% python3 -q
>>> import numpy as np
>>> from numpy import linalg as LA
>>> np.set_printoptions(suppress=True, linewidth=120)
>>> rnd = lambda a: np.round(a, 3) + 0
>>> other = np.array([[0, 2], [1, 2], [1, 1]])
>>> E = np.tile(other, (2, 3))
>>> E
array([[0, 2, 0, 2, 0, 2],
       [1, 2, 1, 2, 1, 2],
       [1, 1, 1, 1, 1, 1],
       [0, 2, 0, 2, 0, 2],
       [1, 2, 1, 2, 1, 2],
       [1, 1, 1, 1, 1, 1]])
>>> Uu, sv, Vh = LA.svd(E)
>>> vecs = Vh[:(sv > 1e-8).sum()]
>>> rng = np.random.default_rng(218)
>>> x0 = E[2] + -1 * E[3] + rng.integers(2) * np.eye(6)[5]
>>> x0
array([ 1., -1.,  1., -1.,  1.,  0.])
>>> rnd(LA.norm(x0 - vecs.T @ vecs @ x0))
np.float64(0.816)
>>> np.allclose(vecs.T @ vecs @ x0, x0)
False
>>> LA.matrix_rank(np.vstack([E, x0]))
np.int64(3)
>>> m1 = np.loadtxt("out3.csv", delimiter=",")
>>> m1
array([[ 0.5, -2.2,  0.6,  0.4,  0.5, -0.1, -0.5,  1.7,  0.9, -0.2,  0.4],
       [-0.5,  1.1,  0.1, -1.5,  0.5,  0.4, -0.8, -0.7, -0.1, -0.2,  0. ],
       [-0.8,  0.3,  0.4, -1. , -1.2, -0.5,  0.2, -1.7,  1. ,  0.6,  0.2],
       [ 0.7, -0.7, -0.5, -0.4, -1.6,  0.2,  1.8,  0.6,  0.1,  0.4,  0.4],
       [ 0.8,  0.7,  0.8,  0.3, -0.6, -0.7,  0.4,  1.9, -1.1,  1.1,  0.1],
       [-0.5,  0.6,  0.3,  0.9, -1.1, -1.3, -0.2, -0.2,  0.4, -0.6,  0.8],
       [-0.3, -0.3, -0.2, -0.7,  0.7, -0.6,  1.5,  0.2, -1. , -1.2,  1. ],
       [ 0.6, -1.6,  1. , -0.9, -0.8, -0.4,  0. , -2. ,  2.1,  0. ,  0.5],
       [ 2.8, -1.5, -0.2,  0.3,  0.9,  1.5,  0.6, -0.4,  0.5,  0. , -1.3],
       [ 0.3, -1. ,  1.6, -0.9, -0.4,  1.6,  0.9, -0.5,  1.3, -1.1, -1.3],
       [ 1.1, -0.3, -1.9,  0.1,  0.6,  0.1,  0.6,  2.5, -0.4,  2.1, -1.1]])
>>> Uu, sv, Vh = LA.svd(m1, full_matrices=False)
>>> (sv > 1e-8).sum()
np.int64(11)
>>> rnd(Uu.T @ Uu)
array([[1., 0., 0., 0., 0., 0., 0., 0., 0., 0., 0.],
       [0., 1., 0., 0., 0., 0., 0., 0., 0., 0., 0.],
       [0., 0., 1., 0., 0., 0., 0., 0., 0., 0., 0.],
       [0., 0., 0., 1., 0., 0., 0., 0., 0., 0., 0.],
       [0., 0., 0., 0., 1., 0., 0., 0., 0., 0., 0.],
       [0., 0., 0., 0., 0., 1., 0., 0., 0., 0., 0.],
       [0., 0., 0., 0., 0., 0., 1., 0., 0., 0., 0.],
       [0., 0., 0., 0., 0., 0., 0., 1., 0., 0., 0.],
       [0., 0., 0., 0., 0., 0., 0., 0., 1., 0., 0.],
       [0., 0., 0., 0., 0., 0., 0., 0., 0., 1., 0.],
       [0., 0., 0., 0., 0., 0., 0., 0., 0., 0., 1.]])
>>> rnd(sv / sv[0])
array([1.   , 0.905, 0.603, 0.532, 0.496, 0.399, 0.357, 0.279, 0.147, 0.122, 0.004])
>>> rnd(np.cumsum(sv ** 2) / np.sum(sv ** 2))
array([0.321, 0.584, 0.701, 0.792, 0.871, 0.922, 0.963, 0.988, 0.995, 1.   , 1.   ])
>>> rnd(np.sqrt((sv ** 2).sum())), rnd(LA.norm(m1))
(np.float64(10.651), np.float64(10.651))
>>> f, v = m1[8], m1[9]
>>> rnd(f @ v)
np.float64(6.87)
>>> rnd(f @ f)
np.float64(15.74)
>>> p = (f @ v) / (f @ f) * f
>>> rnd(LA.norm(f + v) ** 2 + LA.norm(f - v) ** 2)
np.float64(57.14)
>>> LA.matrix_rank(np.outer(f, v))
np.int64(1)
>>> rnd(p)
array([ 1.222, -0.655, -0.087,  0.131,  0.393,  0.655,  0.262, -0.175,  0.218,  0.   , -0.567])
>>> M = np.array([[1, 0, 0, 0, 0, 0, 0],
...     [2, 1, 0, 0, 0, 0, 0],
...     [0, 3, 1, 0, 0, 0, 0],
...     [1, 1, 2, 1, 0, 0, 0],
...     [2, 3, 1, 1, 1, 0, 0],
...     [0, 2, 2, 3, 2, 1, 0],
...     [2, 0, 3, 2, 2, 2, 1]])
>>> T = np.stack([M, 3 * M, M[::-1]])
>>> LA.matrix_rank(T.reshape(3, -1))
np.int64(2)
>>> LA.matrix_rank(T)
array([7, 7, 7])
>>> T.sum(axis=0)
array([[ 6,  0,  3,  2,  2,  2,  1],
       [ 8,  6,  2,  3,  2,  1,  0],
       [ 2, 15,  5,  1,  1,  0,  0],
       [ 5,  5, 10,  5,  0,  0,  0],
       [ 8, 15,  5,  4,  4,  0,  0],
       [ 2,  9,  8, 12,  8,  4,  0],
       [ 9,  0, 12,  8,  8,  8,  4]])
>>> data = np.load("m.npy")
>>> data
array([[ 2.,  8.,  4., -3.],
       [ 3.,  4.,  0.,  0.],
       [ 5.,  4.,  6.,  1.],
       [ 0.,  0.,  0., -1.]])
>>> f = np.array([-1, 2, 7, -2])
>>> other = data + np.outer(f, np.eye(4)[1])
>>> LA.matrix_rank(LA.inv(other) - LA.inv(data), tol=1e-8)
np.int64(1)
